$ python -q
>>> import numpy as np
>>> import numpy.linalg as la
>>> np.set_printoptions(precision=3, suppress=True, linewidth=120, floatmode="fixed")
>>> tidy = lambda a: np.round(a, 3) + 0
>>> X = np.load("x.npy")
>>> X
array([[-2.000,  0.000, -3.000, -3.000],
       [ 0.000, -2.000,  0.000,  0.000],
       [-3.000,  0.000, -2.000, -3.000],
       [-3.000,  0.000, -3.000, -2.000]])
>>> f = np.array([-3, 1, -3, 0])
>>> other = X + np.outer(f, np.eye(4)[3])
>>> la.matrix_rank(other - X)
np.int64(1)
>>> print(tidy(la.det(other) / la.det(X)), tidy(1 + la.solve(X, f)[3]))
3.25 3.25
>>> ev, evecs = la.eigh(X)
>>> vec = np.array([-1, 3, 0, -2])
>>> tidy(evecs * np.abs(ev) @ evecs.T)
array([[3.333, 0.000, 2.333, 2.333],
       [0.000, 2.000, 0.000, 0.000],
       [2.333, 0.000, 3.333, 2.333],
       [2.333, 0.000, 2.333, 3.333]])
>>> vec @ X @ vec
np.float64(-40.0)
>>> rng = np.random.default_rng(909389)
>>> other = X + rng.integers(-2, 3, (4, 1)) @ rng.integers(-2, 3, (1, 4))
>>> other
array([[-2.000,  1.000, -5.000, -4.000],
       [ 0.000, -2.000,  0.000,  0.000],
       [-3.000, -2.000,  2.000, -1.000],
       [-3.000,  1.000, -5.000, -3.000]])
>>> other - X
array([[ 0.000,  1.000, -2.000, -1.000],
       [ 0.000,  0.000,  0.000,  0.000],
       [ 0.000, -2.000,  4.000,  2.000],
       [ 0.000,  1.000, -2.000, -1.000]])
>>> other @ other
array([[31.000,  2.000, 20.000, 25.000],
       [ 0.000,  4.000,  0.000,  0.000],
       [ 3.000, -4.000, 24.000, 13.000],
       [30.000,  2.000, 20.000, 26.000]])
>>> J = np.loadtxt("layer11.csv", delimiter=",")
>>> print(J)
[[ 1.855  0.566 -1.187  1.014]
 [-7.991  3.871  2.591 -2.656]
 [ 1.140 -1.945 -0.400  0.335]]
>>> f, r1 = J[0], J[1]
>>> print(tidy(f @ r1))
-18.401
>>> tidy(f @ f)
np.float64(6.199)
>>> p = (f @ r1) / (f @ f) * f
>>> la.matrix_rank(np.outer(f, r1))
np.int64(1)
>>> other = J / la.norm(J, axis=1)
Traceback (most recent call last):
  File "<python-input-26>", line 1, in <module>
    other = J / la.norm(J, axis=1)
            ~~^~~~~~~~~~~~~~~~~~~~
ValueError: operands could not be broadcast together with shapes (3,4) (3,) 
>>> other = J / la.norm(J, axis=1, keepdims=True)
>>> C2 = other @ other.T
>>> (C2 - 2 * np.eye(3)).round(6).argmax(axis=1)
array([2, 0, 0])
>>> tidy(C2[0])
array([ 1.000, -0.768,  0.317])
>>> tidy(C2)
array([[ 1.000, -0.768,  0.317],
       [-0.768,  1.000, -0.834],
       [ 0.317, -0.834,  1.000]])
>>> F = np.load("data.npy")
>>> print(F)
[[-4.394 -0.620 -0.873]
 [-1.909 14.082 11.192]
 [-3.598 -0.183 -1.237]
 [-2.003 13.586 12.546]
 [-1.902 12.868 11.916]
 [-6.054 -0.160 -0.879]
 [-5.000 -0.925  1.271]
 [-1.556 13.576 12.110]
 [-0.383 13.262 12.902]
 [-5.389  0.421 -2.069]
 [-1.283 12.281 11.458]
 [-1.318 13.794 12.561]
 [-1.190 11.393 12.300]
 [-1.133 12.989 12.938]
 [-5.626 -0.586  0.854]
 [-1.329 14.665 10.976]
 [-5.410  1.021 -0.824]
 [ 1.137 13.710 12.377]
 [-0.028 14.391 12.245]]
>>> other = F / np.sqrt((F ** 2).mean(axis=1, keepdims=True))
>>> la.matrix_rank(other) == la.matrix_rank(F)
np.True_
>>> la.matrix_rank(F - F.mean(axis=1, keepdims=True))
np.int64(2)
